$ python -q
>>> import numpy as np
>>> np.set_printoptions(precision=3, suppress=True, linewidth=160, floatmode="fixed")
>>> tidy = lambda a: np.round(a, 3) + 0
>>> arr = np.diag(np.array([2, 3, 1, 2, -2, 2, 3, -1, -3, -2, 1])) + -2 * np.eye(11, k=1) + -2 * np.eye(11, k=-1)
>>> print(arr)
[[ 2.000 -2.000  0.000  0.000  0.000  0.000  0.000  0.000  0.000  0.000  0.000]
 [-2.000  3.000 -2.000  0.000  0.000  0.000  0.000  0.000  0.000  0.000  0.000]
 [ 0.000 -2.000  1.000 -2.000  0.000  0.000  0.000  0.000  0.000  0.000  0.000]
 [ 0.000  0.000 -2.000  2.000 -2.000  0.000  0.000  0.000  0.000  0.000  0.000]
 [ 0.000  0.000  0.000 -2.000 -2.000 -2.000  0.000  0.000  0.000  0.000  0.000]
 [ 0.000  0.000  0.000  0.000 -2.000  2.000 -2.000  0.000  0.000  0.000  0.000]
 [ 0.000  0.000  0.000  0.000  0.000 -2.000  3.000 -2.000  0.000  0.000  0.000]
 [ 0.000  0.000  0.000  0.000  0.000  0.000 -2.000 -1.000 -2.000  0.000  0.000]
 [ 0.000  0.000  0.000  0.000  0.000  0.000  0.000 -2.000 -3.000 -2.000  0.000]
 [ 0.000  0.000  0.000  0.000  0.000  0.000  0.000  0.000 -2.000 -2.000 -2.000]
 [ 0.000  0.000  0.000  0.000  0.000  0.000  0.000  0.000  0.000 -2.000  1.000]]
>>> print(tidy(np.linalg.eigvalsh(arr).min()))
-5.439
>>> print(np.all(np.linalg.eigvalsh(arr) > 0))
False
>>> B = arr[0, 0] * arr[1:] - np.outer(arr[1:, 0], arr[0])
>>> print(B)
[[ 0.000  2.000 -4.000  0.000  0.000  0.000  0.000  0.000  0.000  0.000  0.000]
 [ 0.000 -4.000  2.000 -4.000  0.000  0.000  0.000  0.000  0.000  0.000  0.000]
 [ 0.000  0.000 -4.000  4.000 -4.000  0.000  0.000  0.000  0.000  0.000  0.000]
 [ 0.000  0.000  0.000 -4.000 -4.000 -4.000  0.000  0.000  0.000  0.000  0.000]
 [ 0.000  0.000  0.000  0.000 -4.000  4.000 -4.000  0.000  0.000  0.000  0.000]
 [ 0.000  0.000  0.000  0.000  0.000 -4.000  6.000 -4.000  0.000  0.000  0.000]
 [ 0.000  0.000  0.000  0.000  0.000  0.000 -4.000 -2.000 -4.000  0.000  0.000]
 [ 0.000  0.000  0.000  0.000  0.000  0.000  0.000 -4.000 -6.000 -4.000  0.000]
 [ 0.000  0.000  0.000  0.000  0.000  0.000  0.000  0.000 -4.000 -4.000 -4.000]
 [ 0.000  0.000  0.000  0.000  0.000  0.000  0.000  0.000  0.000 -4.000  2.000]]
>>> print(arr[:, 0] / arr[0, 0])
[ 1.000 -1.000  0.000  0.000  0.000  0.000  0.000  0.000  0.000  0.000  0.000]
>>> rng = np.random.default_rng(19957)
>>> z = rng.permutation(11)
>>> B = arr[:, z] * rng.choice([-1, 1], 11)
>>> print(B)
[[ 0.000  0.000 -0.000 -0.000  2.000  0.000  2.000  0.000  0.000  0.000 -0.000]
 [ 0.000  0.000 -0.000 -0.000 -3.000  0.000 -2.000  0.000  0.000 -2.000 -0.000]
 [ 0.000  0.000 -0.000  2.000  2.000  0.000  0.000  0.000  0.000  1.000 -0.000]
 [-2.000  0.000 -0.000 -2.000 -0.000  0.000  0.000  0.000  0.000 -2.000 -0.000]
 [-2.000 -2.000 -0.000  2.000 -0.000  0.000  0.000  0.000  0.000  0.000 -0.000]
 [-2.000  2.000  2.000 -0.000 -0.000  0.000  0.000  0.000  0.000  0.000 -0.000]
 [ 0.000 -2.000 -3.000 -0.000 -0.000  0.000  0.000  0.000  0.000  0.000  2.000]
 [ 0.000  0.000  2.000 -0.000 -0.000  0.000  0.000  0.000 -2.000  0.000  1.000]
 [ 0.000  0.000 -0.000 -0.000 -0.000 -2.000  0.000  0.000 -3.000  0.000  2.000]
 [ 0.000  0.000 -0.000 -0.000 -0.000 -2.000  0.000 -2.000 -2.000  0.000 -0.000]
 [ 0.000  0.000 -0.000 -0.000 -0.000 -2.000  0.000  1.000  0.000  0.000 -0.000]]
>>> U, _, Vt = np.linalg.svd(arr.T @ B)
>>> print(z)
[ 4  5  6  3  1  9  0 10  8  2  7]
